$ ipython --no-banner

In [1]: import numpy as np

In [2]: np.set_printoptions(precision=4, suppress=True, linewidth=120, floatmode="fixed")

In [3]: M = np.loadtxt("x.csv", delimiter=",")

In [4]: M
Out[4]: 
array([[ 1.4000, -0.5000, -0.2000, -0.8000, -1.0000, -0.8000,  0.8000, -0.1000, -0.2000,  1.1000,  0.3000],
       [-1.4000,  0.0000,  0.0000,  1.7000,  0.9000,  0.5000,  0.0000, -0.4000,  1.6000,  1.9000,  1.7000],
       [-0.4000, -0.8000,  1.0000, -1.4000,  0.6000,  2.0000,  0.9000, -0.9000,  1.5000,  0.4000, -0.2000],
       [ 0.4000, -0.1000,  0.7000,  0.5000, -0.4000,  0.9000,  2.4000,  1.0000, -1.5000,  2.1000, -0.5000],
       [-2.2000,  0.2000, -0.7000,  0.3000,  1.2000, -0.3000,  0.9000,  0.4000,  0.0000,  1.2000,  0.0000],
       [ 0.8000, -1.1000,  1.7000,  1.8000, -0.3000, -1.7000,  0.5000, -2.1000, -2.0000,  0.9000, -0.4000],
       [ 0.4000, -0.8000, -0.3000, -1.7000,  1.3000, -0.1000, -0.7000, -1.7000,  0.4000,  0.0000, -1.7000],
       [ 0.9000,  0.1000,  1.6000, -0.9000, -1.0000, -1.5000, -0.1000, -0.7000, -0.6000,  0.0000,  1.5000],
       [-0.8000,  0.9000,  0.3000, -0.8000,  0.3000,  1.0000,  0.3000, -0.4000,  0.3000,  1.3000, -0.3000],
       [-0.3000,  0.7000, -0.3000, -0.4000,  0.4000,  1.5000,  2.3000, -1.0000, -1.9000,  0.0000, -2.7000],
       [-2.0000, -0.4000, -0.8000,  0.4000, -0.2000, -0.9000, -1.5000, -2.0000, -2.5000,  0.9000, -0.8000],
       [ 0.6000,  2.1000,  0.5000,  1.4000, -0.3000, -1.1000, -1.0000,  0.2000, -0.3000, -0.1000, -2.5000],
       [-1.6000, -1.4000,  1.8000,  0.6000,  0.6000,  0.0000, -2.0000,  0.4000,  0.8000, -1.3000,  0.5000],
       [ 2.2000,  1.4000, -0.3000,  0.7000, -0.4000,  0.5000, -0.9000, -0.3000,  0.0000,  0.3000,  0.5000],
       [-0.4000,  0.0000, -0.4000, -0.7000,  1.0000, -1.1000,  0.2000, -0.5000, -0.6000,  0.2000,  0.1000],
       [ 0.5000, -0.4000, -0.1000,  0.8000, -0.3000,  1.3000, -0.5000,  1.8000, -0.3000,  0.8000,  0.1000],
       [ 0.0000, -1.4000, -0.5000, -2.6000, -1.1000, -0.6000, -0.3000, -1.4000, -2.8000, -0.5000, -1.6000],
       [ 2.2000,  0.8000, -0.9000,  0.5000,  0.8000,  1.3000,  0.0000, -0.4000,  1.6000, -1.2000, -1.0000],
       [-2.0000, -2.3000,  0.0000, -1.0000, -0.4000,  0.4000, -0.4000,  1.9000,  1.6000,  0.0000, -0.2000],
       [ 0.8000, -1.5000, -1.1000, -1.4000,  2.1000,  0.9000, -0.4000, -2.1000,  1.1000,  0.9000,  0.5000],
       [ 1.4000,  1.1000, -0.3000,  0.5000, -1.0000,  0.6000, -0.1000, -1.8000, -0.9000, -0.2000,  0.4000],
       [ 0.1000, -0.3000,  0.8000, -1.3000, -0.4000,  0.5000,  0.6000,  0.4000, -1.8000,  1.9000,  0.4000],
       [-0.3000, -0.3000,  1.8000,  0.3000, -1.3000,  1.9000,  0.6000,  0.5000,  0.3000, -0.5000, -0.2000],
       [-1.2000,  0.9000, -4.8000, -1.2000,  5.4000, -4.5000, -0.9000,  1.2000, -0.6000,  3.3000, -0.3000],
       [-1.2000,  0.9000, -0.2000,  0.8000,  1.6000,  2.9000, -0.8000,  1.6000, -0.9000, -1.0000, -0.1000],
       [ 0.9000, -0.8000,  0.9000, -0.2000, -1.3000, -0.6000,  0.3000,  0.7000, -1.9000, -0.2000, -0.6000],
       [-1.2000,  0.5000,  0.6000, -0.2000, -0.2000,  0.4000,  0.9000,  0.3000,  0.2000,  0.5000, -0.5000],
       [ 0.0000,  0.0000,  0.0000,  0.5000, -0.6000,  0.2000, -0.4000, -1.1000, -1.9000, -0.7000,  0.2000],
       [-0.9000, -0.4000, -0.7000,  0.7000, -1.3000, -1.2000, -0.3000, -1.9000, -0.1000, -0.7000, -0.7000],
       [-1.1000,  0.6000, -0.7000, -0.1000, -0.3000,  2.7000, -2.0000, -2.3000, -0.4000, -0.1000, -0.6000],
       [ 1.4000, -0.7000, -0.4000, -1.3000,  1.4000, -0.1000,  0.0000, -0.1000,  1.1000,  0.1000, -0.3000],
       [-0.5000, -1.4000,  0.3000,  2.2000,  1.9000,  0.1000,  0.2000,  0.6000, -0.4000,  0.0000, -0.9000],
       [-0.7000, -2.1000, -1.5000, -0.3000, -0.6000, -0.3000, -1.0000,  1.0000,  1.6000, -1.6000, -1.6000],
       [-1.0000,  1.3000, -0.2000,  1.3000, -0.5000, -0.7000,  0.5000, -0.7000, -0.6000,  0.7000,  2.1000],
       [ 0.5000,  0.8000,  0.8000, -0.1000,  0.0000,  0.0000, -0.3000,  0.5000,  1.0000,  1.0000,  2.6000],
       [ 0.1000,  0.7000,  0.5000,  0.9000, -0.3000,  1.1000, -0.6000, -1.0000, -0.6000, -0.1000,  0.2000],
       [ 0.2000,  0.5000, -0.6000, -0.1000, -1.3000,  1.5000,  0.1000, -0.8000, -0.6000,  0.8000, -2.4000],
       [ 0.3000,  3.0000, -0.5000,  1.4000,  0.9000, -1.9000,  0.8000, -1.2000, -0.5000,  0.5000, -0.8000],
       [ 1.3000, -1.8000,  0.6000, -0.9000, -1.0000,  0.7000, -0.1000,  0.1000, -0.3000,  1.5000, -0.5000],
       [ 0.4000, -0.7000, -1.8000,  1.1000,  0.2000,  0.1000,  0.8000, -0.3000,  0.9000,  1.0000,  0.4000],
       [-1.0000,  1.2000,  1.6000, -0.3000, -0.4000, -0.5000,  0.1000,  0.4000,  0.9000, -0.3000, -0.9000],
       [-1.0000, -1.0000, -1.7000, -0.5000,  0.4000, -0.4000,  0.7000,  0.5000,  3.6000, -1.5000, -2.1000],
       [ 1.1000, -1.4000, -1.0000,  0.6000, -0.6000, -0.9000,  0.5000,  0.6000, -0.4000,  0.0000,  2.0000]])

In [5]: out = np.c_[M[:, :4] @ np.array([[-2, 3, -2, 2], [0, 0, 0, -1], [0, -1, 3, 0], [0, -2, -3, 2]]), np.array([0, 0, 1, 1, 1, 3, 1, 1, 2, 2, 1, 2, 1, 0, 0, 1, 2, 0, 1, 0, 1, 3, 2, 2, 2, 2, 2, 1, 1, 0, 1, 2, 2, 0, 2, 1, 1, 2, 2, 1, 2, 3, 1])]

In [6]: out.round(4) + 0
Out[6]: 
array([[-2.8000,  6.0000, -1.0000,  1.7000,  0.0000],
       [ 2.8000, -7.6000, -2.3000,  0.6000,  0.0000],
       [ 0.8000,  0.6000,  8.0000, -2.8000,  1.0000],
       [-0.8000, -0.5000, -0.2000,  1.9000,  1.0000],
       [ 4.4000, -6.5000,  1.4000, -4.0000,  1.0000],
       [-1.6000, -2.9000, -1.9000,  6.3000,  3.0000],
       [-0.8000,  4.9000,  3.4000, -1.8000,  1.0000],
       [-1.8000,  2.9000,  5.7000, -0.1000,  1.0000],
       [ 1.6000, -1.1000,  4.9000, -4.1000,  2.0000],
       [ 0.6000,  0.2000,  0.9000, -2.1000,  2.0000],
       [ 4.0000, -6.0000,  0.4000, -2.8000,  1.0000],
       [-1.2000, -1.5000, -3.9000,  1.9000,  2.0000],
       [ 3.2000, -7.8000,  6.8000, -0.6000,  1.0000],
       [-4.4000,  5.5000, -7.4000,  4.4000,  0.0000],
       [ 0.8000,  0.6000,  1.7000, -2.2000,  0.0000],
       [-1.0000,  0.0000, -3.7000,  3.0000,  1.0000],
       [ 0.0000,  5.7000,  6.3000, -3.8000,  2.0000],
       [-4.4000,  6.5000, -8.6000,  4.6000,  0.0000],
       [ 4.0000, -4.0000,  7.0000, -3.7000,  1.0000],
       [-1.6000,  6.3000, -0.7000,  0.3000,  0.0000],
       [-2.8000,  3.5000, -5.2000,  2.7000,  1.0000],
       [-0.2000,  2.1000,  6.1000, -2.1000,  3.0000],
       [ 0.6000, -3.3000,  5.1000,  0.3000,  2.0000],
       [ 2.4000,  3.6000, -8.4000, -5.7000,  2.0000],
       [ 2.4000, -5.0000, -0.6000, -1.7000,  2.0000],
       [-1.8000,  2.2000,  1.5000,  2.2000,  2.0000],
       [ 2.4000, -3.8000,  4.8000, -3.3000,  2.0000],
       [ 0.0000, -1.0000, -1.5000,  1.0000,  1.0000],
       [ 1.8000, -3.4000, -2.4000,  0.0000,  1.0000],
       [ 2.2000, -2.4000,  0.4000, -3.0000,  0.0000],
       [-2.8000,  7.2000, -0.1000,  0.9000,  1.0000],
       [ 1.0000, -6.2000, -4.7000,  4.8000,  2.0000],
       [ 1.4000,  0.0000, -2.2000,  0.1000,  2.0000],
       [ 2.0000, -5.4000, -2.5000, -0.7000,  0.0000],
       [-1.0000,  0.9000,  1.7000,  0.0000,  2.0000],
       [-0.2000, -2.0000, -1.4000,  1.3000,  1.0000],
       [-0.4000,  1.4000, -1.9000, -0.3000,  1.0000],
       [-0.6000, -1.4000, -6.3000,  0.4000,  2.0000],
       [-2.6000,  5.1000,  1.9000,  2.6000,  2.0000],
       [-0.8000,  0.8000, -9.5000,  3.7000,  1.0000],
       [ 2.0000, -4.0000,  7.7000, -3.8000,  2.0000],
       [ 2.0000, -0.3000, -1.6000, -2.0000,  3.0000],
       [-2.2000,  3.1000, -7.0000,  4.8000,  1.0000]])

In [7]: np.linalg.norm(np.linalg.qr(M)[0].T @ out, axis=0) ** 2 / ((out ** 2).sum(axis=0) + 1e-12)
Out[7]: array([1.0000, 1.0000, 1.0000, 1.0000, 0.3028])

In [8]: np.round(np.linalg.lstsq(M, out[:, 0])[0], 4) + 0
Out[8]: array([-2.0000,  0.0000,  0.0000,  0.0000,  0.0000,  0.0000,  0.0000,  0.0000,  0.0000,  0.0000,  0.0000])

In [9]: np.linalg.matrix_rank(out)
Out[9]: np.int64(5)

In [10]: np.linalg.matrix_rank(np.c_[M, out])
Out[10]: np.int64(12)

In [11]: np.round(np.linalg.norm(out - M @ np.linalg.lstsq(M, out)[0], axis=0), 4) + 0
Out[11]: array([0.0000, 0.0000, 0.0000, 0.0000, 8.5152])
